$ python -q
>>> import numpy as np
>>> import numpy.linalg as la
>>> np.set_printoptions(suppress=True, linewidth=200)
>>> basis = np.array([[-1, 0, -3]])
>>> rng = np.random.default_rng(19)
>>> X = rng.normal(size=(12, 1)) @ basis + np.array([1, 5, 1])
>>> print(X.round(4))
[[ 1.37    5.      2.1101]
 [ 0.0059  5.     -1.9822]
 [ 0.5841  5.     -0.2476]
 [ 1.6182  5.      2.8545]
 [ 0.3279  5.     -1.0164]
 [ 2.45    5.      5.3501]
 [ 0.4065  5.     -0.7805]
 [ 1.5618  5.      2.6855]
 [ 0.3685  5.     -0.8944]
 [ 0.5609  5.     -0.3173]
 [ 1.7672  5.      3.3017]
 [ 0.4716  5.     -0.5851]]
>>> A2 = X / np.sqrt((X ** 2).mean(axis=1, keepdims=True))
>>> print(la.matrix_rank(A2) == la.matrix_rank(X))
True
>>> print(A2[5].round(4))
[0.5496 1.1215 1.2001]
>>> J = np.load("sample10.npy")
>>> print(J)
[[ -2   3  -3]
 [  1  -3   2]
 [  2  -2  -1]
 [  1   0   1]
 [  3 -12   7]]
>>> A2 = np.c_[J[:, :2] @ np.array([[1, 2], [0, -1]]), np.array([-1, -5, -1, -2, -2])]
>>> print(A2)
[[-2 -7 -1]
 [ 1  5 -5]
 [ 2  6 -1]
 [ 1  2 -2]
 [ 3 18 -2]]
>>> print(la.matrix_rank(A2))
3
>>> print(np.round(la.lstsq(J, A2[:, 0])[0], 4) + 0)
[1. 0. 0.]
>>> print(la.matrix_rank(np.c_[J, A2]))
4
>>> print(np.round(la.norm(la.qr(J)[0].T @ A2, axis=0) ** 2 / ((A2 ** 2).sum(axis=0) + 1e-12), 4))
[1.     1.     0.2686]
